$ ipython --no-banner

In [1]: import numpy as np

In [2]: np.set_printoptions(precision=4, suppress=True, linewidth=100)

In [3]: F = np.arange(48).reshape(6, 8) + -3

In [4]: F
Out[4]: 
array([[-3, -2, -1,  0,  1,  2,  3,  4],
       [ 5,  6,  7,  8,  9, 10, 11, 12],
       [13, 14, 15, 16, 17, 18, 19, 20],
       [21, 22, 23, 24, 25, 26, 27, 28],
       [29, 30, 31, 32, 33, 34, 35, 36],
       [37, 38, 39, 40, 41, 42, 43, 44]])

In [5]: th = np.radians(36)

In [6]: r_ = np.eye(8)

In [7]: r_[5, 5] = r_[7, 7] = np.cos(th)

In [8]: r_[5, 7], r_[7, 5] = -np.sin(th), np.sin(th)

In [9]: r_
Out[9]: 
array([[ 1.    ,  0.    ,  0.    ,  0.    ,  0.    ,  0.    ,  0.    ,  0.    ],
       [ 0.    ,  1.    ,  0.    ,  0.    ,  0.    ,  0.    ,  0.    ,  0.    ],
       [ 0.    ,  0.    ,  1.    ,  0.    ,  0.    ,  0.    ,  0.    ,  0.    ],
       [ 0.    ,  0.    ,  0.    ,  1.    ,  0.    ,  0.    ,  0.    ,  0.    ],
       [ 0.    ,  0.    ,  0.    ,  0.    ,  1.    ,  0.    ,  0.    ,  0.    ],
       [ 0.    ,  0.    ,  0.    ,  0.    ,  0.    ,  0.809 ,  0.    , -0.5878],
       [ 0.    ,  0.    ,  0.    ,  0.    ,  0.    ,  0.    ,  1.    ,  0.    ],
       [ 0.    ,  0.    ,  0.    ,  0.    ,  0.    ,  0.5878,  0.    ,  0.809 ]])

In [10]: out = F @ r_.T

In [11]: np.abs(out - F).max(axis=0)
Out[11]: array([ 0.    ,  0.    ,  0.    ,  0.    ,  0.    , 33.8838,  0.    , 16.2837])

In [12]: np.allclose(F @ F.T, out @ out.T)
Out[12]: True

In [13]: out
Out[13]: 
array([[-3.    , -2.    , -1.    ,  0.    ,  1.    , -0.7331,  3.    ,  4.4116],
       [ 5.    ,  6.    ,  7.    ,  8.    ,  9.    ,  1.0367, 11.    , 15.5861],
       [13.    , 14.    , 15.    , 16.    , 17.    ,  2.8066, 19.    , 26.7605],
       [21.    , 22.    , 23.    , 24.    , 25.    ,  4.5765, 27.    , 37.9349],
       [29.    , 30.    , 31.    , 32.    , 33.    ,  6.3463, 35.    , 49.1093],
       [37.    , 38.    , 39.    , 40.    , 41.    ,  8.1162, 43.    , 60.2837]])

In [14]: round(np.linalg.det(r_), 4), np.round(np.trace(r_), 4)
Out[14]: (np.float64(1.0), np.float64(7.618))

In [15]: np.round(np.linalg.svd(F, compute_uv=False), 4) + 0, np.round(np.linalg.svd(out, compute_uv=False), 4) + 0
Out[15]: 
(array([171.1927,   8.7775,   0.    ,   0.    ,   0.    ,   0.    ]),
 array([171.1927,   8.7775,   0.    ,   0.    ,   0.    ,   0.    ]))

In [16]: m1 = np.maximum(np.array([[-3],
    ...:     [-2],
    ...:     [-2],
    ...:     [-2],
    ...:     [0],
    ...:     [0],
    ...:     [2],
    ...:     [2],
    ...:     [2],
    ...:     [1],
    ...:     [3],
    ...:     [3],
    ...:     [1],
    ...:     [-2],
    ...:     [1],
    ...:     [1],
    ...:     [-3],
    ...:     [2],
    ...:     [-1],
    ...:     [2],
    ...:     [-1],
    ...:     [2],
    ...:     [-1],
    ...:     [-1],
    ...:     [0],
    ...:     [2],
    ...:     [1],
    ...:     [-2],
    ...:     [1],
    ...:     [2],
    ...:     [-3],
    ...:     [-3],
    ...:     [2],
    ...:     [0],
    ...:     [3],
    ...:     [-1],
    ...:     [-2],
    ...:     [-2],
    ...:     [2],
    ...:     [0],
    ...:     [-2],
    ...:     [3],
    ...:     [3]]) @ np.array([[1, 3, -3, 0, -3, 3, -3, 0, -1, -4, 1]]) + np.array([-2, 2, -2, 0, -2, -1, 2, -1, -2, 2, 0]), 0)

In [17]: m1
Out[17]: 
array([[ 0,  0,  7,  0,  7,  0, 11,  0,  1, 14,  0],
       [ 0,  0,  4,  0,  4,  0,  8,  0,  0, 10,  0],
       [ 0,  0,  4,  0,  4,  0,  8,  0,  0, 10,  0],
       [ 0,  0,  4,  0,  4,  0,  8,  0,  0, 10,  0],
       [ 0,  2,  0,  0,  0,  0,  2,  0,  0,  2,  0],
       [ 0,  2,  0,  0,  0,  0,  2,  0,  0,  2,  0],
       [ 0,  8,  0,  0,  0,  5,  0,  0,  0,  0,  2],
       [ 0,  8,  0,  0,  0,  5,  0,  0,  0,  0,  2],
       [ 0,  8,  0,  0,  0,  5,  0,  0,  0,  0,  2],
       [ 0,  5,  0,  0,  0,  2,  0,  0,  0,  0,  1],
       [ 1, 11,  0,  0,  0,  8,  0,  0,  0,  0,  3],
       [ 1, 11,  0,  0,  0,  8,  0,  0,  0,  0,  3],
       [ 0,  5,  0,  0,  0,  2,  0,  0,  0,  0,  1],
       [ 0,  0,  4,  0,  4,  0,  8,  0,  0, 10,  0],
       [ 0,  5,  0,  0,  0,  2,  0,  0,  0,  0,  1],
       [ 0,  5,  0,  0,  0,  2,  0,  0,  0,  0,  1],
       [ 0,  0,  7,  0,  7,  0, 11,  0,  1, 14,  0],
       [ 0,  8,  0,  0,  0,  5,  0,  0,  0,  0,  2],
       [ 0,  0,  1,  0,  1,  0,  5,  0,  0,  6,  0],
       [ 0,  8,  0,  0,  0,  5,  0,  0,  0,  0,  2],
       [ 0,  0,  1,  0,  1,  0,  5,  0,  0,  6,  0],
       [ 0,  8,  0,  0,  0,  5,  0,  0,  0,  0,  2],
       [ 0,  0,  1,  0,  1,  0,  5,  0,  0,  6,  0],
       [ 0,  0,  1,  0,  1,  0,  5,  0,  0,  6,  0],
       [ 0,  2,  0,  0,  0,  0,  2,  0,  0,  2,  0],
       [ 0,  8,  0,  0,  0,  5,  0,  0,  0,  0,  2],
       [ 0,  5,  0,  0,  0,  2,  0,  0,  0,  0,  1],
       [ 0,  0,  4,  0,  4,  0,  8,  0,  0, 10,  0],
       [ 0,  5,  0,  0,  0,  2,  0,  0,  0,  0,  1],
       [ 0,  8,  0,  0,  0,  5,  0,  0,  0,  0,  2],
       [ 0,  0,  7,  0,  7,  0, 11,  0,  1, 14,  0],
       [ 0,  0,  7,  0,  7,  0, 11,  0,  1, 14,  0],
       [ 0,  8,  0,  0,  0,  5,  0,  0,  0,  0,  2],
       [ 0,  2,  0,  0,  0,  0,  2,  0,  0,  2,  0],
       [ 1, 11,  0,  0,  0,  8,  0,  0,  0,  0,  3],
       [ 0,  0,  1,  0,  1,  0,  5,  0,  0,  6,  0],
       [ 0,  0,  4,  0,  4,  0,  8,  0,  0, 10,  0],
       [ 0,  0,  4,  0,  4,  0,  8,  0,  0, 10,  0],
       [ 0,  8,  0,  0,  0,  5,  0,  0,  0,  0,  2],
       [ 0,  2,  0,  0,  0,  0,  2,  0,  0,  2,  0],
       [ 0,  0,  4,  0,  4,  0,  8,  0,  0, 10,  0],
       [ 1, 11,  0,  0,  0,  8,  0,  0,  0,  0,  3],
       [ 1, 11,  0,  0,  0,  8,  0,  0,  0,  0,  3]])

In [18]: out = np.array([[1, 3, 2],
    ...:     [1, 0, 3],
    ...:     [0, 0, 0],
    ...:     [2, 3, 3],
    ...:     [1, 2, 1],
    ...:     [3, 3, 3],
    ...:     [1, 0, 2],
    ...:     [1, 1, 1]])

In [19]: out.T @ F.T
Out[19]: 
array([[  9,  89, 169, 249, 329, 409],
       [  3,  99, 195, 291, 387, 483],
       [  5, 125, 245, 365, 485, 605]])

In [20]: np.einsum("ij->j", F)
Out[20]: array([102, 108, 114, 120, 126, 132, 138, 144])
